In [1]: import numpy as np

In [2]: from numpy import linalg as LA

In [3]: np.set_printoptions(suppress=True, linewidth=140)

In [4]: rd = lambda a: np.round(a, 4) + 0

In [5]: M = np.load("m.npy")

In [6]: M
Out[6]: 
array([[2, 0, 0, 0, 0, 0, 0, 0, 0, 0, 0],
       [0, 1, 0, 0, 0, 0, 0, 0, 0, 0, 0],
       [0, 0, 5, 0, 0, 0, 0, 0, 0, 0, 0],
       [0, 0, 0, 4, 0, 0, 0, 0, 0, 0, 0],
       [0, 0, 0, 0, 4, 0, 0, 0, 0, 0, 0],
       [0, 0, 0, 0, 0, 3, 0, 0, 0, 0, 0],
       [0, 0, 0, 0, 0, 0, 3, 0, 0, 0, 0],
       [0, 0, 0, 0, 0, 0, 0, 5, 0, 0, 0],
       [0, 0, 0, 0, 0, 0, 0, 0, 4, 0, 0],
       [0, 0, 0, 0, 0, 0, 0, 0, 0, 1, 0],
       [0, 0, 0, 0, 0, 0, 0, 0, 0, 0, 2]])

In [7]: x = np.array([7, 8, 1, 9, 4, 0, 1, 4, 9, 0, 3])

In [8]: y = M @ x

In [9]: c, lr = np.zeros(11), 1 / LA.norm(M, 2) ** 2

In [10]: for i in range(300):
    ...:     c -= lr * M.T @ (M @ c - y)
    ...:     if i % 50 == 0: print(i, round(LA.norm(M @ c - y), 4))
    ...: 
0 24.4022
50 0.9975
100 0.1296
150 0.0168
200 0.0022
250 0.0003

In [11]: rd(c)
Out[11]: array([7., 8., 1., 9., 4., 0., 1., 4., 9., 0., 3.])

In [12]: rd(LA.cond(M))
Out[12]: np.float64(5.0)

In [13]: F = np.loadtxt("sample17.csv", delimiter=",")

In [14]: F
Out[14]: 
array([[-0.664 , -0.9976, -0.9793,  0.3452, -0.9737,  0.9217,  0.6169,  0.9275, -0.5915,  0.9087],
       [ 0.354 ,  0.6527,  0.8937,  0.0898,  0.6911,  0.1877,  0.5915, -0.5441, -0.5511,  0.03  ],
       [ 0.3969,  0.8483,  0.964 ,  0.8337,  0.8643,  0.7163,  0.8937, -0.7574, -0.992 ,  0.7616],
       [-0.6805, -0.997 , -0.6231, -0.8455,  0.4542,  0.8178,  0.04  ,  0.1096,  0.9969, -0.9743],
       [ 0.1781, -0.9716,  0.0699,  0.0699, -0.9721,  0.9246,  0.9757,  0.8996, -0.9633,  0.9906],
       [-0.8178, -1.    , -0.9154,  0.2449, -0.9246,  0.9988,  0.9855,  0.917 , -0.5915,  0.8832],
       [ 0.9571,  0.9899,  0.9687, -0.9906, -0.9757, -0.9931,  0.04  ,  0.8076,  0.9201,  0.7574],
       [ 0.6805,  0.9999,  0.9748,  0.0898,  0.9919, -0.982 , -0.9154, -0.9732,  0.4136, -0.9536],
       [-0.6527, -0.6351, -0.3714,  0.9603,  0.8875,  0.9402,  0.493 , -0.6858, -0.9753,  0.1781],
       [ 0.1781,  0.7352, -0.8483,  0.3714, -0.9391, -0.7699, -0.6169,  0.7306, -0.8041,  0.9087],
       [ 0.3799,  0.9997,  0.0699,  0.4542,  0.8957, -0.9932, -0.9899, -0.8692,  0.3185, -0.8717],
       [ 0.9015,  1.    ,  0.9993,  0.9737,  0.9971, -0.9275,  0.04  , -0.9926, -0.9997,  0.6411],
       [ 0.7895, -0.6858,  0.8875, -0.9944, -0.9687, -0.6584,  0.7699,  0.8896,  0.9897,  0.3004],
       [-0.8483, -0.9488, -0.9275,  0.4053,  0.8977,  0.6911, -0.7857, -0.585 ,  0.9329, -0.9771],
       [-0.2543, -0.5915, -0.3095,  0.7699, -0.1877,  0.7857,  0.6291,  0.1391, -0.9488,  0.8005],
       [-0.0898, -0.9897,  0.1877, -0.9354, -0.598 ,  0.6696,  0.7064,  0.6351,  0.9833, -0.6107],
       [-0.0599,  0.9478,  0.9379,  0.9611,  0.995 ,  0.7163,  0.508 , -0.9687, -0.9881, -0.3452],
       [-0.8917, -0.3364, -0.9903,  0.8787,  0.9246, -0.05  , -0.9823, -0.7352,  0.7259, -0.9753],
       [ 0.9087,  0.9727,  0.9999, -0.6351,  0.9316,  0.1974,  0.9823, -0.8483, -0.7739,  0.3275],
       [ 0.8337,  0.9905,  0.8041, -0.7818, -0.8076, -0.9737, -0.4136,  0.3969,  0.207 ,  0.664 ],
       [-0.4382, -0.968 ,  0.4777,  0.3185,  0.7352,  0.9633,  0.881 , -0.354 , -0.3095, -0.2821],
       [-0.7259,  0.7895, -0.6044,  0.9964,  0.9852,  0.8076, -0.4462, -0.9341, -0.9973, -0.0599],
       [-0.7531,  0.9958, -0.9379,  0.9705,  0.9965, -0.9186, -0.9982, -0.9785,  0.1586, -0.9923],
       [-0.3364, -0.2636,  0.8144,  0.6231,  0.9823,  0.8538,  0.5649, -0.8896, -0.3452, -0.8306],
       [ 0.4542,  0.9962,  0.6044,  0.9647,  0.4382, -0.4854,  0.02  , -0.6044, -0.9991,  0.9517],
       [-0.6584, -0.5227,  0.4854,  0.9154,  0.9932,  0.9458,  0.4462, -0.9354, -0.7739, -0.8538],
       [ 0.7969,  0.9823,  0.7259, -0.5581, -0.8565, -0.9391, -0.1391,  0.4854, -0.508 ,  0.8643],
       [-0.8426, -0.9997, -0.2821,  0.9785,  0.537 ,  0.9998,  0.9964,  0.    , -0.9985,  0.9341],
       [ 0.207 ,  0.9992,  0.226 ,  0.881 ,  0.9414, -0.9436, -0.9488, -0.9051, -0.8426, -0.5581],
       [ 0.6469,  0.9999, -0.7352,  0.3185, -0.6751, -0.9991, -0.9951, -0.02  , -0.3799,  0.3885],
       [ 0.4053,  0.9414, -0.4136,  0.0898, -0.7779, -0.8917, -0.6858,  0.4136, -0.5511,  0.7211],
       [ 0.5005,  0.9998,  0.7163,  0.8643,  0.9447, -0.9661, -0.9217, -0.9217, -0.9217, -0.3185],
       [ 0.01  , -0.5784,  0.5154,  0.508 ,  0.02  ,  0.8178,  0.8455,  0.02  , -0.9069,  0.7487],
       [ 0.1877,  0.9999, -0.3185,  0.7932,  0.968 , -0.996 , -0.9974, -0.9447,  0.0699, -0.9391],
       [-0.8337, -0.9993, -0.9945, -0.7306, -0.8937,  0.6858, -0.6044,  0.8741,  0.9933, -0.7857],
       [-0.537 ,  0.0997,  0.6044,  0.8144,  0.9942,  0.7932,  0.    , -0.9468, -0.2913, -0.9379],
       [-0.6469, -0.9989, -0.7259,  0.4542, -0.7259,  0.9901,  0.9468,  0.7259, -0.7699,  0.8178],
       [-0.0898,  0.2449, -0.8717, -0.8483, -0.6169, -0.9366, -0.9545,  0.4462,  0.9932, -0.8787],
       [ 0.2636, -0.9932, -0.2821, -0.989 , -0.9879,  0.0898,  0.6751,  0.9579,  0.9943,  0.1877],
       [ 0.508 ,  1.    ,  0.9793,  0.9956,  0.9998, -0.9611, -0.9488, -0.9986, -0.9984, -0.7699]])

In [15]: idx = F[:, 1] > np.median(F[:, 1])

In [16]: u = F[idx].mean(axis=0) - F[~idx].mean(axis=0)

In [17]: rd(u)
Out[17]: array([ 0.7899,  1.6487,  0.5618,  0.237 ,  0.4016, -1.1679, -0.7093, -0.5918, -0.4182,  0.1282])

In [18]: Q, evecs = LA.qr(F[:, :3])[0], LA.qr(F[:, 3:])[0]

In [19]: s = LA.svd(Q.T @ evecs, compute_uv=False)

In [20]: rd(s)
Out[20]: array([0.9694, 0.8351, 0.8047])

In [21]: rd(LA.norm(Q @ Q.T - evecs @ evecs.T, 2))
Out[21]: np.float64(1.0)

In [22]: rd(np.degrees(np.arccos(s.clip(0, 1))))
Out[22]: array([14.2108, 33.373 , 36.4226])

In [23]: E = np.loadtxt("data.csv", delimiter=",")

In [24]: E
Out[24]: 
array([[ 0.,  0.,  0.,  0.,  0.,  0.,  0.,  0.,  0.],
       [18., 18., 12., 12., 18., 10.,  6., 18.,  6.],
       [63., 63., 42., 42., 63., 35., 21., 63., 21.],
       [81., 81., 54., 54., 81., 45., 27., 81., 27.],
       [27., 27., 18., 18., 27., 15.,  9., 27.,  9.],
       [63., 63., 42., 42., 63., 35., 21., 63., 21.],
       [27., 27., 18., 18., 27., 15.,  9., 27.,  9.],
       [18., 18., 12., 12., 18., 10.,  6., 18.,  6.],
       [72., 72., 48., 48., 72., 40., 24., 72., 24.],
       [36., 36., 24., 24., 36., 20., 12., 36., 12.]])

In [25]: rk = LA.matrix_rank(E)

In [26]: rk
Out[26]: np.int64(1)

In [27]: null = LA.svd(E)[2][rk:].T

In [28]: LA.matrix_rank(E.T @ E), LA.matrix_rank(E @ E.T)
Out[28]: (np.int64(1), np.int64(1))

In [29]: [int(LA.matrix_rank(E[:i])) for i in range(1, len(E) + 1)]
Out[29]: [0, 1, 1, 1, 1, 1, 1, 1, 1, 1]

In [30]: Uu, s, vt = LA.svd(E)

In [31]: evecs = vt[:(s > 1e-8).sum()]

In [32]: rng = np.random.default_rng(34)

In [33]: x = E[1] + 2 * E[3] + rng.integers(2) * np.eye(9)[6]

In [34]: x
Out[34]: array([180., 180., 120., 120., 180., 100.,  60., 180.,  60.])

In [35]: rd(np.diag(evecs.T @ evecs))
Out[35]: array([0.1845, 0.1845, 0.082 , 0.082 , 0.1845, 0.0569, 0.0205, 0.1845, 0.0205])

In [36]: rd(evecs.T @ evecs)
Out[36]: 
array([[0.1845, 0.1845, 0.123 , 0.123 , 0.1845, 0.1025, 0.0615, 0.1845, 0.0615],
       [0.1845, 0.1845, 0.123 , 0.123 , 0.1845, 0.1025, 0.0615, 0.1845, 0.0615],
       [0.123 , 0.123 , 0.082 , 0.082 , 0.123 , 0.0683, 0.041 , 0.123 , 0.041 ],
       [0.123 , 0.123 , 0.082 , 0.082 , 0.123 , 0.0683, 0.041 , 0.123 , 0.041 ],
       [0.1845, 0.1845, 0.123 , 0.123 , 0.1845, 0.1025, 0.0615, 0.1845, 0.0615],
       [0.1025, 0.1025, 0.0683, 0.0683, 0.1025, 0.0569, 0.0342, 0.1025, 0.0342],
       [0.0615, 0.0615, 0.041 , 0.041 , 0.0615, 0.0342, 0.0205, 0.0615, 0.0205],
       [0.1845, 0.1845, 0.123 , 0.123 , 0.1845, 0.1025, 0.0615, 0.1845, 0.0615],
       [0.0615, 0.0615, 0.041 , 0.041 , 0.0615, 0.0342, 0.0205, 0.0615, 0.0205]])

In [37]: np.allclose(evecs.T @ evecs @ x, x)
Out[37]: True
